% ipython --no-banner

In [1]: import numpy as np

In [2]: np.set_printoptions(suppress=True, linewidth=160)

In [3]: def rd(a):
   ...:     return np.round(a, 2) + 0
   ...: 

In [4]: A = np.load("m.npy")

In [5]: A
Out[5]: 
array([[ 1,  1, -1, -1,  1,  1, -1, -1],
       [ 1, -1,  1, -1, -1,  1, -1,  1],
       [ 1,  1,  1,  1,  1,  1,  1,  1],
       [ 1, -1,  1, -1,  1, -1,  1, -1]])

In [6]: x0 = np.array([4, -3, 5, 4, -1, -1, -2, -4])

In [7]: h1 = np.maximum(A @ x0, 0)

In [8]: np.flatnonzero(h1 > 1e-9)
Out[8]: array([1, 2, 3])

In [9]: np.maximum(A @ (3 * x0), 0)
Out[9]: array([ 0, 18,  6, 30])

In [10]: A.T @ h1
Out[10]: array([ 18, -14,  18, -14,   6,  -2,   6,  -2])

In [11]: h1
Out[11]: array([ 0,  6,  2, 10])

In [12]: Uu, s, Vh = np.linalg.svd(A, full_matrices=False)

In [13]: rd(s)
Out[13]: array([2.83, 2.83, 2.83, 2.83])

In [14]: (s > 1e-8).sum()
Out[14]: np.int64(4)

In [15]: rd(Uu.T @ Uu)
Out[15]: 
array([[1., 0., 0., 0.],
       [0., 1., 0., 0.],
       [0., 0., 1., 0.],
       [0., 0., 0., 1.]])

In [16]: Uu.shape, s.shape, Vh.shape
Out[16]: ((4, 4), (4,), (4, 8))

In [17]: rng = np.random.default_rng(48132)

In [18]: Y = A + rng.integers(-2, 3, (4, 3)) @ rng.integers(-2, 3, (3, 8))

In [19]: Y
Out[19]: 
array([[ 1,  9,  1, -9,  3,  1, -7,  1],
       [-3, -1, -1, -1, -3,  9,  1,  3],
       [ 7,  5,  1,  1,  3, -7,  1,  3],
       [ 1, -1,  3, -3,  2, -3, -2, -3]])

In [20]: rd(np.linalg.svd(Y - A, compute_uv=False))
Out[20]: array([15.5 , 12.11,  5.92,  0.  ])

In [21]: np.linalg.matrix_rank(Y - A, tol=1e-8)
Out[21]: np.int64(3)

In [22]: feats = np.load("dump.npy")

In [23]: feats
Out[23]: 
array([[5., 0., 0.],
       [0., 5., 4.],
       [0., 4., 5.]])

In [24]: evals, vecs = np.linalg.eig(feats)

In [25]: rd(np.sort(np.linalg.eigvals(np.linalg.inv(feats))))
Out[25]: array([0.11, 0.2 , 1.  ])

In [26]: idx = rng.integers(0, 2, 9)

In [27]: E = (idx[:, None] == idx) * 3 + np.eye(9)

In [28]: E
Out[28]: 
array([[4., 0., 3., 3., 3., 0., 3., 0., 3.],
       [0., 4., 0., 0., 0., 3., 0., 3., 0.],
       [3., 0., 4., 3., 3., 0., 3., 0., 3.],
       [3., 0., 3., 4., 3., 0., 3., 0., 3.],
       [3., 0., 3., 3., 4., 0., 3., 0., 3.],
       [0., 3., 0., 0., 0., 4., 0., 3., 0.],
       [3., 0., 3., 3., 3., 0., 4., 0., 3.],
       [0., 3., 0., 0., 0., 3., 0., 4., 0.],
       [3., 0., 3., 3., 3., 0., 3., 0., 4.]])

In [29]: # symmetric, so the eigenvalues are real

In [30]: x0 = np.array([1, 1, 0, 2, 0, 1, 0, 0, 1])

In [31]: rhs = E @ x0

In [32]: rhs
Out[32]: array([13.,  7., 12., 14., 12.,  7., 12.,  6., 13.])

In [33]: rd(np.linalg.solve(E, E[:, 8]))
Out[33]: array([0., 0., 0., 0., 0., 0., 0., 0., 1.])
